% python3 -q
>>> import numpy as np
>>> np.set_printoptions(precision=3, suppress=True, linewidth=200, floatmode="fixed")
>>> rng = np.random.default_rng(863)
>>> F = np.triu(rng.random((4, 4)) < 0.6, 1).astype(int)
>>> F = F + F.T
>>> print(F)
[[0 0 1 1]
 [0 0 1 0]
 [1 1 0 0]
 [1 0 0 0]]
>>> print(F.sum(axis=0))
[2 1 2 1]
>>> print(np.trace(F @ F @ F) // 6)
0
>>> L = np.diag(F.sum(axis=1)) - F
>>> print((np.linalg.eigvalsh(L) < 1e-8).sum())
1
>>> print(np.linalg.matrix_rank(L))
3
>>> print(L @ np.ones(4))
[0.000 0.000 0.000 0.000]
>>> print(np.round(np.linalg.eigvalsh(F).min(), 3))
-1.618
>>> def softmax(z):
...     e = np.exp(z - z.max(axis=-1, keepdims=True))
...     return e / e.sum(axis=-1, keepdims=True)
... 
>>> print(softmax(F).sum(axis=1))
[1.000 1.000 1.000 1.000]
>>> print(softmax(F[3]))
[0.475 0.175 0.175 0.175]
>>> S = F @ F.T / np.sqrt(4)
>>> print(softmax(S))
[[0.427 0.259 0.157 0.157]
 [0.311 0.311 0.189 0.189]
 [0.157 0.157 0.427 0.259]
 [0.189 0.189 0.311 0.311]]
>>> print(softmax(S).round(6).argmax(axis=1))
[0 0 2 2]
>>> print(softmax(S + np.triu(np.full(S.shape, -np.inf), 1)))
[[1.000 0.000 0.000 0.000]
 [0.500 0.500 0.000 0.000]
 [0.212 0.212 0.576 0.000]
 [0.189 0.189 0.311 0.311]]
>>> hat = np.triu(np.array([[2, -2, 3, 0], [-2, -3, 2, -2], [3, 2, 3, 3], [1, 1, 0, -1]]), 1) + np.eye(4)
>>> B = hat @ F @ np.linalg.inv(hat)
>>> print(np.linalg.matrix_rank(B))
4
>>> print(np.trace(B), np.trace(F))
0.0 0
>>> W0 = np.load("out19.npy")
>>> print(W0)
[[-3.907 -3.998 -8.292]
 [-3.248  8.429  4.289]
 [-1.259  7.709 -6.244]
 [-4.449 -7.772 -4.451]
 [-9.738 -0.777 -2.135]
 [-4.798  3.024 -8.236]
 [-0.568 -4.577 -8.873]
 [ 6.436  7.529 -1.377]
 [ 3.901 -7.205  5.734]
 [-6.383  3.420  6.897]
 [-7.897  1.976  5.808]
 [ 2.103 -1.974 -9.575]
 [-8.006  5.955 -0.671]
 [-2.926  9.357 -1.973]
 [-6.696 -0.117  7.426]
 [ 3.763  8.078 -4.537]
 [-0.212  9.446  3.275]
 [ 0.574  9.568 -2.850]
 [-3.136 -4.578 -8.319]
 [ 4.688 -8.418  2.676]]
>>> cov = np.cov(W0, rowvar=False)
>>> print(np.argsort(-W0.std(axis=0).round(6), kind="stable"))
[1 2 0]
>>> print(np.argwhere(np.triu(np.abs(np.corrcoef(W0.T)) > 0.8, 1)))
[]
>>> print(W0.std(axis=0))
[4.507 6.185 5.616]
>>> print(np.linalg.eigvalsh(cov)[::-1])
[42.801 31.775 20.263]
>>> print(cov.shape)
(3, 3)
>>> print(np.median(W0, axis=0))
[-3.031  2.500 -2.054]
